>>> import numpy as np
>>> np.set_printoptions(precision=1, suppress=True, linewidth=200)
>>> m1 = np.load("x.npy")
>>> print(m1)
[[0 4 5 4 4 3 5 5 3 1 4]
 [0 0 3 3 0 4 3 4 5 0 1]
 [0 0 0 2 0 3 2 4 2 0 4]
 [0 0 0 0 0 0 3 3 1 3 4]
 [0 0 0 0 0 1 5 2 2 4 3]
 [0 0 0 0 0 0 2 4 4 5 5]
 [0 0 0 0 0 0 0 2 0 5 5]
 [0 0 0 0 0 0 0 0 0 5 0]
 [0 0 0 0 0 0 0 0 0 4 4]
 [0 0 0 0 0 0 0 0 0 0 2]
 [0 0 0 0 0 0 0 0 0 0 0]]
>>> print([round(float(x), 1) for x in np.linalg.svd(m1, compute_uv=False)[:3]])
[20.0, 11.1, 5.4]
>>> print(np.round(np.linalg.norm(m1, 2) / np.linalg.norm(m1), 1))
0.8
>>> print(np.argsort(-np.linalg.norm(m1, axis=0).round(6), kind="stable")[:3])
[10  9  7]
>>> print(np.linalg.matrix_rank(m1, rtol=0.1))
6
>>> try:
...     np.linalg.inv(m1)
... except np.linalg.LinAlgError as e:
...     print(e)
... 
Singular matrix
>>> print([int(np.linalg.matrix_rank(np.linalg.matrix_power(m1, p))) for p in range(1, 12)])
[9, 7, 5, 4, 3, 2, 1, 0, 0, 0, 0]
>>> print(np.prod(np.diag(m1)), np.round(np.linalg.det(m1), 1))
0 0.0
>>> print(np.linalg.matrix_rank(m1 - m1[0, 0] * np.eye(11)))
9
>>> print(np.sort(np.linalg.eigvals(m1)))
[0. 0. 0. 0. 0. 0. 0. 0. 0. 0. 0.]
>>> U, sig, VT = np.linalg.svd(m1)
>>> print(sig.round(1) + 0)
[20.  11.1  5.4  4.7  3.8  2.5  1.7  1.   0.2  0.   0. ]
>>> print(np.argmax(sig[:-1] / (sig[1:] + 1e-6)) + 1)
9
>>> Y = U[:, :9] @ np.diag(sig[:9]) @ VT[:9]
>>> print(np.round(np.abs(m1 - Y).max(), 1))
0.0
>>> print(np.linalg.matrix_rank(m1, rtol=0.05))
7
>>> print(np.round(np.linalg.norm(m1 - Y, 2), 1), round(float(sig[9]), 1))
0.0 0.0
>>> U, sig, VT = np.linalg.svd(m1)
>>> evecs = VT[:(sig > 1e-8).sum()]
>>> rng = np.random.default_rng(99)
>>> vec = m1[10] + -2 * m1[8] + rng.integers(2) * np.eye(11)[0]
>>> print(vec)
[ 1.  0.  0.  0.  0.  0.  0.  0.  0. -8. -8.]
>>> print(np.round(np.linalg.norm(vec - evecs.T @ evecs @ vec), 1))
1.0
>>> print(np.linalg.matrix_rank(np.vstack([m1, vec])))
10
